% ipython --no-banner

In [1]: import numpy as np

In [2]: from numpy import linalg as LA

In [3]: np.set_printoptions(suppress=True, linewidth=140)

In [4]: feats = np.load("case18.npy")

In [5]: feats
Out[5]: 
array([[ 0.1877,  0.9536,  0.991 ,  0.2913,  0.9727],
       [-0.1586,  0.3885,  0.6291, -0.05  , -0.2449],
       [-0.8643, -0.2543,  0.9633, -0.9289, -0.1684],
       [ 0.3452, -0.3452,  0.1194, -0.3799,  0.9994],
       [ 0.6291,  0.226 , -0.6911,  0.6911,  0.5717],
       [-0.8957, -0.8692,  0.6231, -0.964 , -0.5649],
       [ 0.4301,  0.9978,  0.9988,  0.8617,  0.5227],
       [-0.8854, -0.1684,  0.9611, -0.9138, -0.8306],
       [-0.8832, -0.9261, -0.0898, -0.9468, -0.9379],
       [-0.6805,  0.04  ,  0.8957, -0.7398, -0.3364],
       [-0.9354,  0.4777,  0.9949, -0.9051, -0.9876],
       [ 0.508 ,  0.9595,  0.9414,  0.7616,  0.7259],
       [ 0.3452,  0.9366,  0.9391,  0.6351,  0.5581],
       [ 0.4542, -0.4854, -0.9232,  0.4621, -0.1391],
       [ 0.1684,  0.9852,  0.9952,  0.6044,  0.5511],
       [ 0.1293,  0.5005,  0.2913,  0.3799, -0.508 ],
       [-0.8977, -0.9425, -0.1586, -0.9562, -0.9488],
       [ 0.03  ,  0.8337,  0.9246,  0.2449,  0.4219],
       [ 0.4777,  0.9015,  0.9246,  0.537 ,  0.9757],
       [ 0.971 ,  0.9895,  0.1877,  0.9933,  0.9743]])

In [6]: vec = np.array([0, 0, 2, -2, -1])

In [7]: rhs = feats @ vec

In [8]: print(np.round(LA.pinv(feats) @ feats, 4) + 0)
[[1. 0. 0. 0. 0.]
 [0. 1. 0. 0. 0.]
 [0. 0. 1. 0. 0.]
 [0. 0. 0. 1. 0.]
 [0. 0. 0. 0. 1.]]

In [9]: np.round(LA.solve(feats.T @ feats, feats.T @ rhs), 4) + 0
Out[9]: array([ 0.,  0.,  2., -2., -1.])

In [10]: rng = np.random.default_rng(8994)

In [11]: rhs = rhs + 0.3 * rng.normal(size=20)

In [12]: rhs.round(4)
Out[12]: 
array([ 0.5492,  1.0455,  4.409 , -0.545 , -3.1677,  3.9807, -0.1398,  5.3544,  2.5133,  3.1196,  4.3639, -0.6577,  0.6078, -2.3477,
       -0.2066,  0.4467,  2.9674,  0.5663, -0.544 , -2.3525])

In [13]: c, *_ = LA.lstsq(feats, rhs)

In [14]: [round(float(LA.norm(LA.solve(feats.T @ feats + lam * np.eye(5), feats.T @ rhs))), 2) for lam in (0, 1, 10, 100)]
Out[14]: [2.81, 2.43, 1.67, 0.43]

In [15]: np.round(feats.T @ (rhs - feats @ c), 4) + 0
Out[15]: array([0., 0., 0., 0., 0.])
